$ python3 -q
>>> import numpy as np
>>> np.set_printoptions(precision=3, suppress=True, linewidth=200)
>>> def rd(a):
...     return np.round(a, 3) + 0
... 
>>> f = np.array([-2, 2, -2])
>>> X = -2 * np.eye(3) + np.outer(f, f)
>>> X
array([[ 2., -4.,  4.],
       [-4.,  2., -4.],
       [ 4., -4.,  2.]])
>>> other = np.linalg.inv(X)
>>> rd(X @ other)
array([[1., 0., 0.],
       [0., 1., 0.],
       [0., 0., 1.]])
>>> rd(other)
array([[-0.3, -0.2,  0.2],
       [-0.2, -0.3, -0.2],
       [ 0.2, -0.2, -0.3]])
>>> other = np.array([[-3, 0, 8], [2, 3, 3]])
>>> Z = np.kron(other, X)
>>> np.linalg.matrix_rank(Z)
np.int64(6)
>>> Z.shape
(6, 9)
>>> def softmax(z):
...     e = np.exp(z - z.max(axis=-1, keepdims=True))
...     return e / e.sum(axis=-1, keepdims=True)
... 
>>> rd(softmax(10 * X[1]))
array([0., 1., 0.])
>>> rd(softmax(X[1] + -2))
array([0.002, 0.995, 0.002])
>>> rd(softmax(X[1]))
array([0.002, 0.995, 0.002])
>>> att = X @ X.T / np.sqrt(3)
>>> softmax(att)[1] @ X
array([-4.,  2., -4.])
>>> softmax(att).round(6).argmax(axis=1)
array([0, 1, 2])
>>> rd(softmax(att + np.triu(np.full(att.shape, -np.inf), 1)))
array([[1.  , 0.  , 0.  ],
       [0.  , 1.  , 0.  ],
       [0.09, 0.  , 0.91]])
>>> rd(softmax(att))
array([[0.91, 0.  , 0.09],
       [0.  , 1.  , 0.  ],
       [0.09, 0.  , 0.91]])
>>> rng = np.random.default_rng(65194)
>>> z = rng.permutation(3)
>>> z
array([1, 2, 0])
>>> other = X[z][:, z]
>>> np.diag(other)
array([2., 2., 2.])
>>> other
array([[ 2., -4., -4.],
       [-4.,  2.,  4.],
       [-4.,  4.,  2.]])
>>> ev, vecs = np.linalg.eigh(X)
>>> rd(vecs.T @ X @ vecs)
array([[-2.,  0.,  0.],
       [ 0., -2.,  0.],
       [ 0.,  0., 10.]])
>>> rd(ev)
array([-2., -2., 10.])
>>> rd(vecs @ np.diag(ev) @ vecs.T)
array([[ 2., -4.,  4.],
       [-4.,  2., -4.],
       [ 4., -4.,  2.]])
>>> feats = np.load("layer8.npy")
>>> feats
array([[ 3.3,  1. , -2. , -2. ],
       [ 2. ,  3.3, -2. ,  1. ],
       [ 2. , -1. , -2.7, -1. ],
       [ 3. ,  1. , -2. , -1.7]])
>>> rd(np.abs(np.linalg.eigvals(feats)).max())
np.float64(4.559)
>>> (feats + feats.T) / 2
array([[ 3.3,  1.5,  0. ,  0.5],
       [ 1.5,  3.3, -1.5,  1. ],
       [ 0. , -1.5, -2.7, -1.5],
       [ 0.5,  1. , -1.5, -1.7]])
>>> rd(np.linalg.det(feats))
np.float64(1.355)
>>> Z = 20 * np.array([[0.1, 0.3, -0.3, -0.4, -0.3], [2.3, -1.0, -0.2, -0.7, -1.5]])
>>> z = rng.integers(0, 2, 20)
>>> M = Z[z] + rng.normal(size=(20, 5))
>>> rd(M)
array([[  3.772,   4.443,  -5.65 ,  -7.054,  -4.695],
       [  0.251,   5.656,  -6.838,  -8.997,  -5.61 ],
       [ 46.055, -20.584,  -3.781, -13.204, -30.551],
       [ 46.459, -19.507,  -3.718, -12.144, -29.196],
       [ 44.913, -20.444,  -4.082, -13.628, -30.038],
       [  3.997,   5.441,  -4.575,  -8.151,  -6.175],
       [  0.982,   6.118,  -5.682,  -8.881,  -6.316],
       [ 47.913, -20.642,  -5.328, -13.88 , -32.511],
       [  1.829,   6.266,  -6.978,  -8.673,  -4.35 ],
       [  1.33 ,   6.534,  -6.583, -11.089,  -6.298],
       [  3.063,   6.407,  -5.966,  -8.21 ,  -5.385],
       [  1.584,   6.456,  -6.49 ,  -7.901,  -5.007],
       [ 47.661, -19.602,  -3.24 , -14.588, -29.22 ],
       [  2.343,   6.014,  -5.031,  -7.693,  -6.987],
       [ 46.508, -19.615,  -3.467, -15.056, -28.547],
       [ 44.302, -20.875,  -2.746, -16.402, -29.093],
       [  2.339,   4.721,  -5.545,  -7.844,  -4.896],
       [ 47.474, -19.85 ,  -1.857, -14.798, -29.366],
       [ -0.27 ,   8.018,  -6.04 ,  -7.788,  -4.741],
       [ 46.726, -19.784,  -5.803, -12.984, -29.394]])
>>> vec = np.array([1, -1, -3, 2, -1])
>>> a = np.maximum(M @ vec, 0)
>>> rd(M * (a > 1e-9)[:, None])
array([[  3.772,   4.443,  -5.65 ,  -7.054,  -4.695],
       [  0.251,   5.656,  -6.838,  -8.997,  -5.61 ],
       [ 46.055, -20.584,  -3.781, -13.204, -30.551],
       [ 46.459, -19.507,  -3.718, -12.144, -29.196],
       [ 44.913, -20.444,  -4.082, -13.628, -30.038],
       [  3.997,   5.441,  -4.575,  -8.151,  -6.175],
       [  0.982,   6.118,  -5.682,  -8.881,  -6.316],
       [ 47.913, -20.642,  -5.328, -13.88 , -32.511],
       [  1.829,   6.266,  -6.978,  -8.673,  -4.35 ],
       [  0.   ,   0.   ,   0.   ,   0.   ,   0.   ],
       [  3.063,   6.407,  -5.966,  -8.21 ,  -5.385],
       [  1.584,   6.456,  -6.49 ,  -7.901,  -5.007],
       [ 47.661, -19.602,  -3.24 , -14.588, -29.22 ],
       [  2.343,   6.014,  -5.031,  -7.693,  -6.987],
       [ 46.508, -19.615,  -3.467, -15.056, -28.547],
       [ 44.302, -20.875,  -2.746, -16.402, -29.093],
       [  2.339,   4.721,  -5.545,  -7.844,  -4.896],
       [ 47.474, -19.85 ,  -1.857, -14.798, -29.366],
       [  0.   ,   0.   ,   0.   ,   0.   ,   0.   ],
       [ 46.726, -19.784,  -5.803, -12.984, -29.394]])
>>> np.flatnonzero(a > 1e-9)
array([ 0,  1,  2,  3,  4,  5,  6,  7,  8, 10, 11, 12, 13, 14, 15, 16, 17, 19])
>>> dist = np.linalg.norm(M[:, None] - M[None], axis=-1)
>>> rd(dist[:5, :5])
array([[ 0.   ,  4.461, 55.893, 55.006, 54.771],
       [ 4.461,  0.   , 58.615, 57.83 , 57.46 ],
       [55.893, 58.615,  0.   ,  2.07 ,  1.363],
       [55.006, 57.83 ,  2.07 ,  0.   ,  2.512],
       [54.771, 57.46 ,  1.363,  2.512,  0.   ]])
>>> np.linalg.matrix_rank(dist ** 2)
np.int64(7)
>>> other = np.c_[M[:, :1] @ np.array([[9]]), np.array([1, 4, -5, 3, 1, 4, 1, -2, -5, -4, 0, -3, 4, -2, 5, -3, -5, -3, 1, 1])]
>>> rd(other)
array([[ 33.951,   1.   ],
       [  2.256,   4.   ],
       [414.494,  -5.   ],
       [418.127,   3.   ],
       [404.215,   1.   ],
       [ 35.969,   4.   ],
       [  8.835,   1.   ],
       [431.221,  -2.   ],
       [ 16.459,  -5.   ],
       [ 11.967,  -4.   ],
       [ 27.567,   0.   ],
       [ 14.258,  -3.   ],
       [428.949,   4.   ],
       [ 21.088,  -2.   ],
       [418.569,   5.   ],
       [398.716,  -3.   ],
       [ 21.054,  -5.   ],
       [427.262,  -3.   ],
       [ -2.429,   1.   ],
       [420.531,   1.   ]])
>>> rd(np.linalg.norm(other - M @ np.linalg.lstsq(M, other)[0], axis=0))
array([ 0.   , 13.753])
>>> np.linalg.matrix_rank(np.c_[M, other])
np.int64(6)
>>> rd(np.linalg.norm(np.linalg.qr(M)[0].T @ other, axis=0) ** 2 / ((other ** 2).sum(axis=0) + 1e-12))
array([1.   , 0.112])
>>> np.linalg.matrix_rank(other)
np.int64(2)
>>> vec = np.array([2, 0])
>>> a = np.maximum(other @ vec, 0)
>>> rd(np.tanh(other @ vec))
array([ 1.,  1.,  1.,  1.,  1.,  1.,  1.,  1.,  1.,  1.,  1.,  1.,  1.,  1.,  1.,  1.,  1.,  1., -1.,  1.])
>>> rd(other * (a > 1e-9)[:, None])
array([[ 33.951,   1.   ],
       [  2.256,   4.   ],
       [414.494,  -5.   ],
       [418.127,   3.   ],
       [404.215,   1.   ],
       [ 35.969,   4.   ],
       [  8.835,   1.   ],
       [431.221,  -2.   ],
       [ 16.459,  -5.   ],
       [ 11.967,  -4.   ],
       [ 27.567,   0.   ],
       [ 14.258,  -3.   ],
       [428.949,   4.   ],
       [ 21.088,  -2.   ],
       [418.569,   5.   ],
       [398.716,  -3.   ],
       [ 21.054,  -5.   ],
       [427.262,  -3.   ],
       [  0.   ,   0.   ],
       [420.531,   1.   ]])
>>> mat = np.load("data.npy")
>>> mat
array([[  6,  12,  30,   1,   2,   5],
       [-12,   6, -24,  -2,   1,  -4],
       [-30,  12,  24,  -5,   2,   4],
       [  7,  14,  35,   2,   4,  10],
       [-14,   7, -28,  -4,   2,  -8],
       [-35,  14,  28, -10,   4,   8]])
>>> vec = np.array([-2, 1, 1, 1, -1, 1])
>>> rhs = mat @ vec
>>> rhs
array([ 34,  -1,  93,  43,  -7, 106])
>>> rd(np.linalg.solve(mat.T, mat[0]))
array([1., 0., 0., 0., 0., 0.])
>>> rd(np.linalg.solve(mat, mat[:, 0]))
array([1., 0., 0., 0., 0., 0.])
